$ python -q
>>> import numpy as np
>>> np.set_printoptions(precision=3, suppress=True, linewidth=120, legacy="1.25")
>>> data = np.vander(np.arange(5) - 4, 4, increasing=True)
>>> print(data)
[[  1  -4  16 -64]
 [  1  -3   9 -27]
 [  1  -2   4  -8]
 [  1  -1   1  -1]
 [  1   0   0   0]]
>>> vec = np.array([3, -2, -2, -2])
>>> rhs = data @ vec
>>> rhs
array([107,  45,  15,   5,   3])
>>> rng = np.random.default_rng(620794)
>>> rhs = rhs + 0.02 * rng.normal(size=5)
>>> rhs
array([107.009,  45.015,  15.004,   4.979,   2.994])
>>> beta, *_ = np.linalg.lstsq(data, rhs)
>>> beta
array([ 2.994, -1.963, -1.97 , -1.995])
>>> [round(float(np.linalg.norm(np.linalg.solve(data.T @ data + lam * np.eye(4), data.T @ rhs))), 2) for lam in (0, 1, 10, 100)]
[4.55, 2.63, 1.67, 1.59]
>>> Uu, s, vt = np.linalg.svd(data)
>>> s
array([72.554,  3.672,  1.141,  0.33 ])
>>> np.argmax(s[:-1] / (s[1:] + 1e-6)) + 1
1
>>> out = Uu[:, :1] @ np.diag(s[:1]) @ vt[:1]
>>> np.linalg.matrix_rank(data, rtol=0.05)
2
>>> print(round(np.linalg.norm(data - out) / np.linalg.norm(data), 3))
0.053
>>> np.round(np.linalg.norm(data - out, 2), 3), round(s[1], 3)
(3.672, 3.672)
>>> print(np.argsort(-np.linalg.norm(data, axis=0).round(6), kind="stable")[:3])
[3 2 1]
>>> np.linalg.cond(data) > 100
True
>>> ang = np.radians(180)
>>> R = np.eye(4)
>>> R[2, 2] = R[3, 3] = np.cos(ang)
>>> R[2, 3], R[3, 2] = -np.sin(ang), np.sin(ang)
>>> R.round(3) + 0
array([[ 1.,  0.,  0.,  0.],
       [ 0.,  1.,  0.,  0.],
       [ 0.,  0., -1.,  0.],
       [ 0.,  0.,  0., -1.]])
>>> out = data @ R.T
>>> np.abs(out - data).max(axis=0)
array([  0.,   0.,  32., 128.])
>>> print(out)
[[  1.  -4. -16.  64.]
 [  1.  -3.  -9.  27.]
 [  1.  -2.  -4.   8.]
 [  1.  -1.  -1.   1.]
 [  1.   0.   0.   0.]]
>>> round(float(np.linalg.det(R)), 3), np.trace(R)
(1.0, 0.0)
>>> data.ravel(order="F")
array([  1,   1,   1,   1,   1,  -4,  -3,  -2,  -1,   0,  16,   9,   4,   1,   0, -64, -27,  -8,  -1,   0])
>>> T = data.reshape(5, 2, -1)
>>> T.shape
(5, 2, 2)
>>> np.einsum("ihd,jhd->hij", T, T).shape
(2, 5, 5)
>>> np.einsum("ihd,ihd->ih", T, T)
array([[  17, 4352],
       [  10,  810],
       [   5,   80],
       [   2,    2],
       [   1,    0]])
>>> mat = np.eye(10, dtype=int)[rng.permutation(10)] * np.array([1, -3, 3, 1, -1, -2, 1, 0, -2, -3])
>>> mat
array([[ 1,  0,  0,  0,  0,  0,  0,  0,  0,  0],
       [ 0,  0,  3,  0,  0,  0,  0,  0,  0,  0],
       [ 0,  0,  0,  0,  0,  0,  0,  0,  0, -3],
       [ 0,  0,  0,  0,  0,  0,  1,  0,  0,  0],
       [ 0, -3,  0,  0,  0,  0,  0,  0,  0,  0],
       [ 0,  0,  0,  1,  0,  0,  0,  0,  0,  0],
       [ 0,  0,  0,  0,  0, -2,  0,  0,  0,  0],
       [ 0,  0,  0,  0,  0,  0,  0,  0, -2,  0],
       [ 0,  0,  0,  0,  0,  0,  0,  0,  0,  0],
       [ 0,  0,  0,  0, -1,  0,  0,  0,  0,  0]])
>>> # splits into 4 blocks
>>> f = np.array([-2, -3])
>>> print(np.array([np.convolve(row, f, "same") for row in mat]))
[[-2 -3  0  0  0  0  0  0  0  0]
 [ 0  0 -6 -9  0  0  0  0  0  0]
 [ 0  0  0  0  0  0  0  0  0  6]
 [ 0  0  0  0  0  0 -2 -3  0  0]
 [ 0  6  9  0  0  0  0  0  0  0]
 [ 0  0  0 -2 -3  0  0  0  0  0]
 [ 0  0  0  0  0  4  6  0  0  0]
 [ 0  0  0  0  0  0  0  0  4  6]
 [ 0  0  0  0  0  0  0  0  0  0]
 [ 0  0  0  0  2  3  0  0  0  0]]
>>> np.convolve(mat[9], f)
array([0, 0, 0, 0, 2, 3, 0, 0, 0, 0, 0])
